$ python -q
>>> import numpy as np
>>> np.set_printoptions(suppress=True, linewidth=160)
>>> def rd(a):
...     return np.round(a, 2) + 0
... 
>>> r0 = np.array([-1, 1, 0, -2, 1, 2])
>>> v = np.array([5, 4, 3, 4])
>>> arr = r0[:, None] + v[None, :]
>>> arr
array([[4, 3, 2, 3],
       [6, 5, 4, 5],
       [5, 4, 3, 4],
       [3, 2, 1, 2],
       [6, 5, 4, 5],
       [7, 6, 5, 6]])
>>> rank = np.linalg.matrix_rank(arr)
>>> rank
np.int64(2)
>>> N = np.linalg.svd(arr)[2][rank:].T
>>> [int(np.linalg.matrix_rank(np.delete(arr, i, axis=0))) for i in range(6)]
[2, 2, 2, 2, 2, 2]
>>> [int(np.linalg.matrix_rank(arr[:, :j + 1])) for j in range(4)]
[1, 2, 2, 2]
>>> np.allclose(arr @ N, 0)
True
>>> N.shape
(4, 2)
>>> arr.reshape(2, -1)
array([[4, 3, 2, 3, 6, 5, 4, 5, 5, 4, 3, 4],
       [3, 2, 1, 2, 6, 5, 4, 5, 7, 6, 5, 6]])
>>> arr.reshape(-1, 2)
array([[4, 3],
       [2, 3],
       [6, 5],
       [4, 5],
       [5, 4],
       [3, 4],
       [3, 2],
       [1, 2],
       [6, 5],
       [4, 5],
       [7, 6],
       [5, 6]])
>>> arr.ravel(order="F")
array([4, 6, 5, 3, 6, 7, 3, 5, 4, 2, 5, 6, 2, 4, 3, 1, 4, 5, 3, 5, 4, 2, 5, 6])
>>> blk = arr.reshape(6, 2, -1)
>>> np.einsum("ihd,ihd->ih", blk, blk)
array([[25, 13],
       [61, 41],
       [41, 25],
       [13,  5],
       [61, 41],
       [85, 61]])
>>> np.swapaxes(blk, 1, 2)[1]
array([[6, 4],
       [5, 5]])
>>> np.einsum("ihd,jhd->hij", blk, blk).shape
(2, 6, 6)
>>> blk.shape
(6, 2, 2)
>>> blk[:, 0]
array([[4, 3],
       [6, 5],
       [5, 4],
       [3, 2],
       [6, 5],
       [7, 6]])
>>> blk.transpose(1, 0, 2)
array([[[4, 3],
        [6, 5],
        [5, 4],
        [3, 2],
        [6, 5],
        [7, 6]],

       [[2, 3],
        [4, 5],
        [3, 4],
        [1, 2],
        [4, 5],
        [5, 6]]])
>>> Uu, sig, VT = np.linalg.svd(arr)
>>> rd(sig)
array([21.7 ,  1.05,  0.  ,  0.  ])
>>> B = Uu[:, :2] @ np.diag(sig[:2]) @ VT[:2]
>>> rd(np.linalg.norm(arr - B, 2)), rd(sig[2])
(np.float64(0.0), np.float64(0.0))
>>> rd(B)
array([[4., 3., 2., 3.],
       [6., 5., 4., 5.],
       [5., 4., 3., 4.],
       [3., 2., 1., 2.],
       [6., 5., 4., 5.],
       [7., 6., 5., 6.]])
>>> feats = np.load("out10.npy")
>>> feats
array([[0, 0, 1, 0, 2, 1, 0],
       [0, 1, 3, 1, 3, 3, 0],
       [0, 0, 1, 1, 2, 2, 1],
       [0, 0, 0, 1, 1, 0, 1],
       [0, 0, 0, 0, 2, 1, 1],
       [0, 0, 0, 0, 0, 3, 0],
       [0, 0, 0, 0, 0, 0, 0]])
>>> # rank 6
>>> rd(np.linalg.norm(feats) ** 2 / np.linalg.norm(feats, 2) ** 2)
np.float64(1.25)
>>> feats[4] @ feats[3]
np.int64(3)
>>> rd(np.linalg.norm(feats, 1)), rd(np.linalg.norm(feats, np.inf))
(np.float64(10.0), np.float64(11.0))
>>> rank = np.linalg.matrix_rank(feats)
>>> rank
np.int64(6)
>>> N = np.linalg.svd(feats)[2][rank:].T
>>> [int(np.linalg.matrix_rank(feats[:i])) for i in range(1, len(feats) + 1)]
[1, 2, 3, 4, 5, 6, 6]
>>> feats @ N
array([[0.],
       [0.],
       [0.],
       [0.],
       [0.],
       [0.],
       [0.]])
>>> [int(np.linalg.matrix_rank(feats[:, :j + 1])) for j in range(7)]
[0, 1, 2, 3, 4, 5, 6]
>>> np.allclose(feats @ N, 0)
True
>>> blk = np.stack([feats, 3 * feats, feats[::-1]])
>>> blk.shape
(3, 7, 7)
>>> np.einsum("bij,cij->bc", blk, blk)
array([[ 64, 192,  35],
       [192, 576, 105],
       [ 35, 105,  64]])
>>> np.prod(np.diag(feats)), rd(np.linalg.det(feats))
(np.int64(0), np.float64(0.0))
>>> try:
...     np.linalg.inv(feats)
... except np.linalg.LinAlgError as e:
...     print(repr(e))
... 
LinAlgError('Singular matrix')
>>> [int(np.linalg.matrix_rank(np.linalg.matrix_power(feats, p))) for p in range(1, 8)]
[6, 5, 5, 5, 5, 5, 5]
>>> rd(np.sort(np.linalg.eigvals(feats)))
array([0., 0., 1., 1., 1., 2., 3.])
